In [1]: import numpy as np

In [2]: np.set_printoptions(precision=3, suppress=True, linewidth=100)

In [3]: def rd(a):
   ...:     return np.round(a, 3) + 0
   ...: 

In [4]: other = np.array([[0], [3], [2], [0]])

In [5]: W2 = np.array([[-5, 4, 7, 4]])

In [6]: rng = np.random.default_rng(385)

In [7]: W0 = other @ W2 + 0.1 * rng.normal(size=(4, 4))

In [8]: rd(W0)
Out[8]: 
array([[  0.059,   0.068,   0.032,   0.126],
       [-15.079,  11.956,  21.016,  12.029],
       [ -9.882,   8.079,  13.954,   7.942],
       [ -0.114,   0.004,   0.113,  -0.047]])

In [9]: [round(float(x), 3) for x in np.linalg.svd(W0, compute_uv=False)[:3]]
Out[9]: [37.113, 0.211, 0.128]

In [10]: np.linalg.cond(W0) > 100
Out[10]: np.True_

In [11]: np.linalg.matrix_rank(W0, rtol=0.1)
Out[11]: np.int64(1)

In [12]: rd(np.linalg.norm(W0, 2) / np.linalg.norm(W0))
Out[12]: np.float64(1.0)

In [13]: rd(np.linalg.det(W0))
Out[13]: np.float64(0.022)

In [14]: rd(np.sort(np.abs(np.linalg.eigvals(W0))))
Out[14]: array([ 0.056,  0.124,  0.124, 26.007])

In [15]: rd((W0 + W0.T) / 2)
Out[15]: 
array([[ 0.059, -7.506, -4.925,  0.006],
       [-7.506, 11.956, 14.547,  6.016],
       [-4.925, 14.547, 13.954,  4.028],
       [ 0.006,  6.016,  4.028, -0.047]])

In [16]: rd((W0 - W0.T) / 2)
Out[16]: 
array([[ 0.   ,  7.574,  4.957,  0.12 ],
       [-7.574,  0.   ,  6.469,  6.012],
       [-4.957, -6.469,  0.   ,  3.915],
       [-0.12 , -6.012, -3.915,  0.   ]])

In [17]: rd(np.trace(W0))
Out[17]: np.float64(25.921)

In [18]: rd(np.abs(np.linalg.eigvals(W0)).max())
Out[18]: np.float64(26.007)

In [19]: np.allclose(W0, W0.T)
Out[19]: False

In [20]: np.allclose(W0 @ W0.T, W0.T @ W0)
Out[20]: False
